$ python3 -q
>>> import numpy as np
>>> np.set_printoptions(precision=2, suppress=True, linewidth=120)
>>> rnd = lambda a: np.round(a, 2) + 0
>>> W2 = np.array([[0, 2, 5, -4, -4, 5, -1, -1],
...     [-1, -2, -3, 2, -3, 1, -1, -3],
...     [4, -4, 3, 0, -5, 4, 0, -3],
...     [-4, -1, -2, 4, -5, 3, -3, -2],
...     [4, -1, -5, 3, 3, 5, -4, -4],
...     [5, 3, -1, 4, -3, -2, -1, -3],
...     [1, -5, -1, 0, -1, 0, 0, -4],
...     [-5, 4, 3, -4, -1, -2, 3, -3]])
>>> rng = np.random.default_rng(272)
>>> arr = (rng.random((15, 8)) < 0.25) @ W2
>>> arr
array([[  4,  -1,  -5,   3,   3,   5,  -4,  -4],
       [  0,   0,   0,   0,   0,   0,   0,   0],
       [  0,   0,   0,   0,   0,   0,   0,   0],
       [  4,  -2,   8,  -4,  -9,   9,  -1,  -4],
       [  0,   7,   2,   0,  -4,  -4,   2,  -6],
       [  0,   2,   5,  -4,  -4,   5,  -1,  -1],
       [  4,  -1,  -5,   3,   3,   5,  -4,  -4],
       [ -1,   0,   2,  -2,  -7,   6,  -2,  -4],
       [ 10,  -3,  -7,   7,  -1,   3,  -5, -11],
       [  0,   0,   0,   0,   0,   0,   0,   0],
       [ -1,   2,  11,  -8, -10,   7,   2,  -7],
       [  0,   0,   0,   0,   0,   0,   0,   0],
       [ 12,  -4,  -6,   9,  -8,   8,  -6, -13],
       [ -6,   2,  -2,   1, -10,  12,  -6, -13],
       [ -5,   2,  -4,   3,  -3,   6,  -4,  -9]])
>>> # row 2 repeats row 1
>>> vec = np.array([-3, -1, 3, 2, -3, 4, 1, -5])
>>> y = arr @ vec
>>> b, lr = np.zeros(8), 1 / np.linalg.norm(arr, 2) ** 2
>>> for i in range(12):
...     b -= lr * arr.T @ (arr @ b - y)
...     if i % 2 == 0: print(i, round(np.linalg.norm(arr @ b - y), 2))
... 
0 57.17
2 23.46
4 17.29
6 14.7
8 13.22
10 12.33
>>> rnd(np.linalg.cond(arr))
np.float64(43.98)
>>> rnd(b)
array([-1.64,  0.7 ,  1.14, -0.67, -3.96,  3.54, -0.99, -3.94])
